$ python3 -q
>>> import numpy as np
>>> import numpy.linalg as la
>>> np.set_printoptions(suppress=True, linewidth=200)
>>> X = np.load("sample0.npy")
>>> X
array([[ 4,  0, -1],
       [ 0,  2, -4],
       [-1, -4,  4]])
>>> u, v = X[1], X[0]
>>> u @ u
np.int64(20)
>>> pr = (u @ v) / (u @ u) * u
>>> round(float((v - pr) @ u), 2)
-0.0
>>> la.matrix_rank(np.outer(u, v))
np.int64(1)
>>> np.outer(u, v)
array([[  0,   0,   0],
       [  8,   0,  -2],
       [-16,   0,   4]])
>>> th = np.radians(135)
>>> r_ = np.eye(3)
>>> r_[0, 0] = r_[1, 1] = np.cos(th)
>>> r_[0, 1], r_[1, 0] = -np.sin(th), np.sin(th)
>>> r_.round(2)
array([[-0.71, -0.71,  0.  ],
       [ 0.71, -0.71,  0.  ],
       [ 0.  ,  0.  ,  1.  ]])
>>> B = X @ r_.T
>>> np.allclose(la.norm(X, axis=1), la.norm(B, axis=1))
True
>>> np.round(np.abs(B - X).max(axis=0), 2)
array([6.83, 6.12, 0.  ])
>>> np.round(la.eigvalsh(X).min(), 2)
np.float64(-1.2)
>>> [round(float(la.det(X[:i, :i])), 2) + 0 for i in range(1, 4)]
[4.0, 8.0, -34.0]
>>> vals, evecs = la.eigh(X)
>>> (vals > 1e-8).sum(), (vals < -1e-8).sum()
(np.int64(2), np.int64(1))
>>> np.round(np.abs(evecs[:, -1]), 2)
array([0.23, 0.58, 0.78])
>>> vals.round(2)
array([-1.2 ,  3.88,  7.31])
>>> np.round(la.svd(X, compute_uv=False), 2)
array([7.31, 3.88, 1.2 ])
>>> np.round(evecs @ np.diag(vals) @ evecs.T, 2) + 0
array([[ 4.,  0., -1.],
       [ 0.,  2., -4.],
       [-1., -4.,  4.]])
>>> vals.sum(), np.trace(X)
(np.float64(10.0), np.int64(10))
>>> np.abs(evecs[:, -1]).round(6).argmax()
np.int64(2)
>>> np.unique(vals.round(6) + 0, return_counts=True)[1]
array([1, 1, 1])
>>> B = X / la.norm(X, axis=1, keepdims=True)
>>> C2 = B @ B.T
>>> C2[1].round(2)
array([ 0.22,  1.  , -0.93])
>>> (np.abs(C2) > 0.9).astype(int)
array([[1, 0, 0],
       [0, 1, 1],
       [0, 1, 1]])
>>> W0 = np.array([[6, 8, 4], [4, 6, 8], [8, 4, 6]])
>>> C2 = W0.T @ W0
>>> np.diag(C2)
array([116, 116, 116])
>>> np.round(la.svd(W0, compute_uv=False) ** 2, 2)
array([324.,  12.,  12.])
>>> la.matrix_rank(C2)
np.int64(3)
>>> np.round(la.eigvalsh(C2)[::-1], 2)
array([324.,  12.,  12.])
>>> x0 = np.array([-1, -1, -2])
>>> W0 @ np.eye(3)[1]
array([8., 6., 4.])
>>> W0 @ np.ones(3)
array([18., 18., 18.])
>>> np.einsum("ij,j->i", W0, x0)
array([-22, -26, -24])
>>> W0 @ x0
array([-22, -26, -24])
>>> round(float(la.det(2 * W0)), 2), np.round(la.det(W0), 2)
(1728.0, np.float64(216.0))
>>> K = np.load("m.npy")
>>> K.round(2)
array([[-22.97, -17.23, -15.09,  -5.74],
       [-16.92, -12.76,  -9.89,  -4.25],
       [-16.42, -12.39,  -9.47,  -4.13],
       [ -9.24,  -7.25,  -3.85,  -2.42],
       [ -7.06,  -5.74,  -2.33,  -1.91],
       [ -6.35,  -5.25,  -1.87,  -1.75],
       [ -5.39,  -4.6 ,  -1.27,  -1.53],
       [ -4.24,  -3.83,  -0.62,  -1.28],
       [ -3.39,  -3.26,  -0.18,  -1.09],
       [ -0.73,  -1.44,   0.59,  -0.48],
       [ -0.39,  -1.14,   0.5 ,  -0.38],
       [ -0.2 ,  -0.92,   0.39,  -0.31],
       [ -0.13,  -0.81,   0.31,  -0.27],
       [ -0.12,  -0.79,   0.31,  -0.26],
       [ -0.04,  -0.59,   0.17,  -0.2 ],
       [ -0.02,  -0.51,   0.13,  -0.17],
       [  0.1 ,   1.39,   0.55,   0.46],
       [  2.96,   8.92,   7.91,   2.97],
       [  3.46,   9.92,   9.02,   3.31],
       [  8.35,  18.51,  19.05,   6.17],
       [ 17.58,  32.74,  36.45,  10.91],
       [ 17.89,  33.2 ,  37.01,  11.07]])
>>> rk = la.matrix_rank(K)
>>> rk
np.int64(3)
>>> ns = la.svd(K)[2][rk:].T
>>> ns.shape
(4, 1)
>>> [int(la.matrix_rank(K[:i])) for i in range(1, len(K) + 1)]
[1, 2, 3, 3, 3, 3, 3, 3, 3, 3, 3, 3, 3, 3, 3, 3, 3, 3, 3, 3, 3, 3]
>>> [int(la.matrix_rank(np.delete(K, i, axis=0))) for i in range(22)]
[3, 3, 3, 3, 3, 3, 3, 3, 3, 3, 3, 3, 3, 3, 3, 3, 3, 3, 3, 3, 3, 3]
>>> la.matrix_rank(K.T @ K), la.matrix_rank(K @ K.T)
(np.int64(3), np.int64(3))
>>> np.allclose(K @ ns, 0)
True
>>> [int(la.matrix_rank(K[:, :j + 1])) for j in range(4)]
[1, 2, 3, 3]
>>> Ac = K - K.mean(axis=0)
>>> Uu, sig, Vt = la.svd(Ac, full_matrices=False)
>>> np.abs(Vt[0]).argmax()
np.int64(1)
>>> np.round(Ac.mean(axis=0), 2) + 0
array([0., 0., 0., 0.])
>>> round(float((sig ** 2).sum() ** 2 / (sig ** 4).sum()), 2)
1.05
>>> np.round(Vt[0] * np.sign(Vt[0, np.abs(Vt[0]).argmax()]), 2)
array([0.45, 0.62, 0.61, 0.21])
>>> Uu, sig, Vt = la.svd(K)
>>> evecs = Vt[:(sig > 1e-8).sum()]
>>> rng = np.random.default_rng(5977)
>>> x0 = K[20] + 4 * K[14] + rng.integers(2) * np.eye(4)[3]
>>> x0.round(2)
array([17.42, 30.39, 37.14, 11.13])
>>> la.matrix_rank(np.vstack([K, x0]))
np.int64(4)
>>> np.round(evecs.T @ evecs, 2) + 0
array([[1. , 0. , 0. , 0. ],
       [0. , 0.9, 0. , 0.3],
       [0. , 0. , 1. , 0. ],
       [0. , 0.3, 0. , 0.1]])
>>> Ac = K - K.mean(axis=0)
>>> evecs = la.svd(Ac)[2][:3]
>>> B = Ac - Ac @ evecs.T @ evecs
>>> np.round(B.std(axis=0), 2) + 0
array([0., 0., 0., 0.])
>>> np.round((Ac @ evecs.T).std(axis=0), 2)
array([20.22,  3.03,  0.97])
>>> np.round(np.diag(evecs.T @ evecs), 2)
array([1. , 0.9, 1. , 0.1])
>>> A = np.loadtxt("test0.csv", delimiter=",")
>>> A
array([[ 2.,  0., -3.,  1.,  1.],
       [ 0.,  3., -5., -3., -5.],
       [ 0.,  0.,  6.,  0.,  2.],
       [ 0.,  0., -3., -8.,  7.],
       [ 0.,  0., -4.,  1., -1.]])
>>> hat = np.triu(np.array([[0, 2, 0, 0, 3],
...     [3, 3, 2, 3, 3],
...     [1, 0, 0, 1, 3],
...     [1, 3, 1, 3, 2],
...     [2, 1, 1, 2, 3]]), 1) + np.eye(5)
>>> B = hat @ A @ la.inv(hat)
>>> hat @ A - A @ hat
array([[  0.,   2., -22.,   0., -12.],
       [  0.,   0., -15., -25.,  34.],
       [  0.,   0., -15., -11., -14.],
       [  0.,   0.,  -8.,   5.,  23.],
       [  0.,   0.,   0.,   4.,  10.]])
>>> B
array([[  2.,   2., -29.,  21.,  21.],
       [  0.,   3., -20., -13.,  94.],
       [  0.,   0.,  -9.,   4.,  25.],
       [  0.,   0., -11.,   5.,  28.],
       [  0.,   0.,  -4.,   5.,   1.]])
>>> vals, evecs = la.eig(A)
>>> np.round(np.sort(la.eigvals(A @ A)), 2)
array([ 3.03,  4.  ,  9.  , 17.12, 78.85])
>>> round(np.prod(vals), 2)
np.float64(-384.0)
>>> A @ evecs[:, 0] - vals[0] * evecs[:, 0]
array([0., 0., 0., 0., 0.])
>>> np.round(np.sort(la.eigvals(A.T)), 2)
array([-8.88,  1.74,  2.  ,  3.  ,  4.14])
>>> M = np.loadtxt("block18.csv", delimiter=",")
>>> M.round(2)
array([[ 0.15, -0.2 ,  0.29, -0.05],
       [-0.2 ,  0.95,  0.06, -0.03],
       [ 0.29,  0.06,  0.87, -0.15],
       [-0.05, -0.03, -0.15,  0.03]])
>>> u, v = M[3], M[0]
>>> round(float(u @ u), 2)
0.03
>>> pr = (u @ v) / (u @ u) * u
>>> np.round(v - pr, 2) + 0
array([ 0.06, -0.24,  0.02,  0.  ])
>>> O, evecs = la.qr(A[:, :2])[0], la.qr(A[:, 2:])[0]
>>> sig = la.svd(O.T @ evecs, compute_uv=False)
>>> np.round(np.degrees(np.arccos(sig.clip(0, 1))), 2)
array([ 8.44, 58.35])
>>> (sig > 0.9).sum()
np.int64(1)
>>> Uu, sig, Vt = la.svd(M)
>>> evecs = Vt[:(sig > 1e-8).sum()]
>>> x0 = M[1] + -3 * M[2] + rng.integers(2) * np.eye(4)[0]
>>> x0.round(2)
array([-0.07,  0.76, -2.55,  0.43])
>>> la.matrix_rank(np.vstack([M, x0]))
np.int64(3)
>>> np.round(np.diag(evecs.T @ evecs), 2)
array([0.15, 0.95, 0.87, 0.03])
